$ python3 -q
>>> import numpy as np
>>> from numpy import linalg as LA
>>> np.set_printoptions(suppress=True, linewidth=160)
>>> tidy = lambda a: np.round(a, 2) + 0
>>> K = np.load("w.npy")
>>> K
array([[ -4,  12, -18,  12, -16, -18, -12,  -2,  -4,   6,   2,   2,  10,  14],
       [  6, -18,  27, -18,  24,  27,  18,   3,   6,  -9,  -3,  -3, -15, -21],
       [ -4,  12, -18,  12, -16, -18, -12,  -2,  -4,   6,   2,   2,  10,  14],
       [  2,  -6,   9,  -6,   8,   9,   6,   1,   2,  -3,  -1,  -1,  -5,  -7],
       [ -4,  12, -18,  12, -16, -18, -12,  -2,  -4,   6,   2,   2,  10,  14],
       [  6, -18,  27, -18,  24,  27,  18,   3,   6,  -9,  -3,  -3, -15, -21],
       [  2,  -6,   9,  -6,   8,   9,   6,   1,   2,  -3,  -1,  -1,  -5,  -7],
       [ -2,   6,  -9,   6,  -8,  -9,  -6,  -1,  -2,   3,   1,   1,   5,   7],
       [  2,  -6,   9,  -6,   8,   9,   6,   1,   2,  -3,  -1,  -1,  -5,  -7],
       [ -4,  12, -18,  12, -16, -18, -12,  -2,  -4,   6,   2,   2,  10,  14],
       [  0,   0,   0,   0,   0,   0,   0,   0,   0,   0,   0,   0,   0,   0],
       [  6, -18,  27, -18,  24,  27,  18,   3,   6,  -9,  -3,  -3, -15, -21],
       [ -6,  18, -27,  18, -24, -27, -18,  -3,  -6,   9,   3,   3,  15,  21],
       [  6, -18,  27, -18,  24,  27,  18,   3,   6,  -9,  -3,  -3, -15, -21]])
>>> np.allclose(K @ K.T, K.T @ K)
False
>>> np.trace(K)
np.int64(-31)
>>> tidy(np.abs(LA.eigvals(K)).max())
np.float64(31.0)
>>> W0 = np.loadtxt("a.csv", delimiter=",")
>>> W0
array([[ 1.94,  1.01,  0.65,  0.52, -0.64,  0.79, -1.45,  0.39,  0.42,  0.25],
       [-0.73,  1.69, -0.98,  0.26,  0.67, -1.12,  0.68,  1.29, -0.03,  0.87],
       [-0.69, -0.64,  1.02,  0.76,  0.52, -1.26, -1.49, -0.45,  1.34,  0.62],
       [ 1.45,  0.45,  0.04,  0.36, -1.08, -1.64, -0.88, -0.97, -0.72, -0.72],
       [-1.27,  0.49, -0.98,  0.07,  0.79,  0.48, -0.8 , -0.77,  0.59, -1.94],
       [ 0.62, -0.3 ,  0.09, -1.28,  0.97,  1.24, -0.82,  0.29, -1.83,  0.53],
       [-1.05,  0.06,  0.32,  0.04, -0.45,  2.53, -0.45,  0.14, -0.94, -0.28],
       [-0.66, -0.23,  0.12,  0.15, -1.26, -0.19,  0.49, -0.42,  2.38, -0.86],
       [-1.28, -0.5 ,  0.54, -1.27,  1.51,  0.25,  0.57,  1.53,  0.42, -0.05],
       [ 0.92,  1.32,  0.62,  0.01, -1.13, -0.13, -1.35,  0.01, -1.48,  0.86],
       [ 0.58, -0.03, -1.03, -0.32,  0.13,  0.86,  2.29,  0.2 , -1.09,  0.54],
       [ 0.24, -1.22,  1.11,  1.15, -0.26,  0.42,  2.08, -0.45, -0.37,  0.06],
       [-0.29,  0.18, -1.08,  0.04,  1.87,  0.21, -0.07, -0.81,  1.6 , -0.98],
       [-0.74, -1.43,  0.16, -1.44,  0.44,  0.56, -0.49,  0.62, -1.77, -0.09],
       [ 0.56,  0.01, -1.41,  0.89, -1.1 ,  0.62, -0.07, -1.88,  0.52, -0.7 ],
       [-1.44, -1.22, -1.01,  0.54, -0.06,  1.25,  0.02,  0.14,  1.17, -1.09],
       [-0.8 ,  1.04, -1.18,  1.27,  1.55, -0.3 ,  0.96,  0.17, -0.4 ,  0.82]])
>>> rng = np.random.default_rng(1)
>>> out = W0 + rng.integers(-2, 3, (17, 8)) @ rng.integers(-2, 3, (8, 10))
>>> tidy(out)
array([[ 11.94,   7.01,  -7.35,  16.52,  -2.64,  -4.21,  -4.45,  11.39,  11.42,  -2.75],
       [  1.27,   1.69,   0.02,   0.26,  -5.33,   2.88,   3.68,  -3.71,  -1.03,  -0.13],
       [ -8.69,  -6.64,  -1.98,  -6.24,   4.52,   2.74,  -4.49,  -8.45,   1.34,   7.62],
       [  8.45,   9.45,   7.04,   7.36,   3.92,  -9.64,  -2.88,   6.03,  -5.72,  -3.72],
       [ -4.27,   1.49,   6.02,  -0.93,  -0.21,   2.48,  -4.8 ,  -3.77,  -3.41,  -3.94],
       [-12.38,  -3.3 ,  -5.91,  -9.28,   1.97,  -0.76,  12.18,   1.29,  -1.83,  -9.47],
       [  5.95,  -4.94,   1.32,   1.04,  11.55,  -5.47,  -6.45,   8.14,  -1.94,   8.72],
       [  2.34,  -3.23,  12.12,  -0.85,  -1.26,  -2.19,  -0.51,   2.58,  -5.62,  -5.86],
       [  2.72,  -1.5 ,  -3.46,   5.73,   2.51,  -5.75,   3.57,   4.53,   5.42,  -0.05],
       [ -2.08,   0.32,   8.62,  -4.99,  -9.13,   7.87,  -2.35,  -6.99,  -6.48,  -2.14],
       [ 12.58,  -2.03,  -0.03,   6.68,   1.13,  -2.14,  -3.71,   6.2 ,   1.91,   6.54],
       [ -0.76,  -5.22,  -5.89,   2.15,  -1.26,   0.42,   3.08,  -0.45,   6.63,   3.06],
       [  1.71,  -5.82,  -6.08,   4.04,  -5.13,   2.21,   4.93,   3.19,   6.6 ,  -9.98],
       [  9.26,   3.57,   9.16,   5.56,   2.44,  -2.44,  -9.49,   8.62,  -5.77,  -1.09],
       [  1.56,  -6.99,   6.59,  -0.11,  -7.1 ,  -3.38,   8.93,  -4.88,  -1.48,  -3.7 ],
       [ -6.44,   4.78,  -0.01,   0.54,  -7.06,   7.25,   1.02, -12.86,   1.17,  -0.09],
       [  3.2 ,   8.04,  -8.18,   7.27,   1.55,  -0.3 ,  -3.04,   0.17,   6.6 ,   7.82]])
>>> np.abs(out - W0).sum(axis=1)
array([75., 23., 50., 60., 28., 57., 58., 38., 34., 49., 47., 25., 49., 58., 44., 40., 42.])
